$ python -q
>>> import numpy as np
>>> np.set_printoptions(precision=1, suppress=True, linewidth=140)
>>> tidy = lambda a: np.round(a, 1) + 0
>>> W0 = np.loadtxt("test9.csv", delimiter=",")
>>> W0
array([[-13.3, -34.9,  10.9],
       [-11. , -20.6,   7.4],
       [-10.7, -18.7,   6.8],
       [-10.4, -17.3,   6.5],
       [ -9.7, -13.8,   5.4],
       [ -5.8,  -3.2,   1. ],
       [ -5.6,  -2.9,   0.8],
       [ -5.1,  -2.5,   0.5],
       [ -4.1,  -1.9,   0.1],
       [ -0.9,  -0.5,  -0.2],
       [ -0.5,  -0.3,  -0.1],
       [  0.2,   0.2,   0.1],
       [ 12.5,  21.6,   5.7],
       [ 13.9,  25.3,   6.5],
       [ 19.4,  41.9,   9.6],
       [ 21.4,  48.6,  10.7],
       [ 22.9,  53.6,  11.6],
       [ 23.7,  56.5,  12. ]])
>>> Ac = (W0 - W0.mean(axis=0)) / W0.std(axis=0)
>>> tidy(Ac.std(axis=0))
array([1., 1., 1.])
>>> coef = np.linalg.lstsq(np.delete(Ac, 2, axis=1), Ac[:, 2])[0]
>>> tidy(1 - np.var(Ac[:, 2] - np.delete(Ac, 2, axis=1) @ coef))
np.float64(0.3)
>>> Ac = W0 - W0.mean(axis=0)
>>> evecs = np.linalg.svd(Ac)[2][:1]
>>> out = Ac - Ac @ evecs.T @ evecs
>>> tidy(np.linalg.norm(out) / np.linalg.norm(Ac))
np.float64(0.1)
>>> print(tidy(np.cov(Ac @ evecs.T, rowvar=False)))
927.6
>>> X = np.array([[1, 2, 0, 0, -2, 1],
...     [-1, -2, 1, -2, 0, -2],
...     [1, -1, 1, 2, 1, 0],
...     [2, -1, 2, -2, -2, 0],
...     [2, 1, 0, 0, 0, -2],
...     [-1, -1, -2, -1, -2, 0],
...     [0, -2, 0, 0, -1, -1]])
>>> X[-1] = X[0] + -3 * X[1]
>>> X
array([[ 1,  2,  0,  0, -2,  1],
       [-1, -2,  1, -2,  0, -2],
       [ 1, -1,  1,  2,  1,  0],
       [ 2, -1,  2, -2, -2,  0],
       [ 2,  1,  0,  0,  0, -2],
       [-1, -1, -2, -1, -2,  0],
       [ 4,  8, -3,  6, -2,  7]])
>>> # row 6 is much longer than the rest
>>> vec = np.array([0, -1, 3, -3, 0, -3])
>>> rhs = X @ vec
>>> tidy(np.linalg.pinv(X) @ X)
array([[1., 0., 0., 0., 0., 0.],
       [0., 1., 0., 0., 0., 0.],
       [0., 0., 1., 0., 0., 0.],
       [0., 0., 0., 1., 0., 0.],
       [0., 0., 0., 0., 1., 0.],
       [0., 0., 0., 0., 0., 1.]])
>>> rng = np.random.default_rng(18)
>>> rhs = rhs + 0.1 * rng.normal(size=7)
>>> tidy(rhs)
array([ -5. ,  16.9,  -1.9,  12.9,   5.2,  -1.9, -56. ])
>>> coef, *_ = np.linalg.lstsq(X, rhs)
>>> [round(float(np.linalg.norm(np.linalg.solve(X.T @ X + lam * np.eye(6), X.T @ rhs))), 2) for lam in (0, 1, 10, 100)]
[5.27, 5.06, 4.39, 2.83]
>>> tidy(coef)
array([ 0.1, -1. ,  2.9, -3. ,  0. , -3.1])
>>> tidy(np.linalg.norm(rhs - X @ coef))
np.float64(0.1)
>>> coef.round()
array([ 0., -1.,  3., -3.,  0., -3.])
>>> out = np.c_[X[:, :3] @ np.array([[1, 0, 2], [0, 1, 1], [1, 1, 2]]), np.array([2, 2, -5, -3, 1, -2, 2])]
>>> print(out)
[[ 1  2  4  2]
 [ 0 -1 -2  2]
 [ 2  0  3 -5]
 [ 4  1  7 -3]
 [ 2  1  5  1]
 [-3 -3 -7 -2]
 [ 1  5 10  2]]
>>> tidy(np.linalg.lstsq(X, out[:, 0])[0])
array([1., 0., 1., 0., 0., 0.])
>>> print(np.linalg.matrix_rank(np.c_[X, out]))
7
>>> proj = out @ np.linalg.solve(out.T @ out, out.T)
>>> tidy(np.trace(proj))
np.float64(4.0)
>>> tidy(np.linalg.eigvalsh(proj))
array([0., 0., 0., 1., 1., 1., 1.])
>>> print(tidy(proj @ out[:, 0]))
[ 1.  0.  2.  4.  2. -3.  1.]
>>> X @ X
Traceback (most recent call last):
  File "<python-input-37>", line 1, in <module>
    X @ X
    ~~^~~
ValueError: matmul: Input operand 1 has a mismatch in its core dimension 0, with gufunc signature (n?,k),(k,m?)->(n?,m?) (size 7 is different from 6)
>>> C2 = X.T @ X
>>> (X @ X.T).shape
(7, 7)
>>> print(C2)
[[ 28  36  -6  25 -11  27]
 [ 36  76 -27  53 -17  60]
 [ -6 -27  19 -20   7 -23]
 [ 25  53 -20  49  -4  46]
 [-11 -17   7  -4  17 -16]
 [ 27  60 -23  46 -16  58]]
>>> f, g = X[3], X[1]
>>> f @ f
np.int64(17)
>>> f @ g
np.int64(6)
>>> pr = (f @ g) / (f @ f) * f
>>> print(tidy(np.linalg.norm(f + g) ** 2 + np.linalg.norm(f - g) ** 2))
62.0
>>> tidy(pr)
array([ 0.7, -0.4,  0.7, -0.7, -0.7,  0. ])
>>> E = np.array([[0, 1, -3], [-1, 0, -5], [3, 5, 0]])
>>> # skew, so no eigenvalue has a real part
>>> np.linalg.lstsq(E[:-1].T, E[-1])[2]
np.int32(2)
>>> np.abs(np.diag(np.linalg.qr(E)[1])) > 1e-9
array([ True,  True, False])
>>> tidy(E @ np.linalg.pinv(E) @ E)
array([[ 0.,  1., -3.],
       [-1.,  0., -5.],
       [ 3.,  5.,  0.]])
>>> np.unique(E.round(6), axis=0).shape
(3, 3)
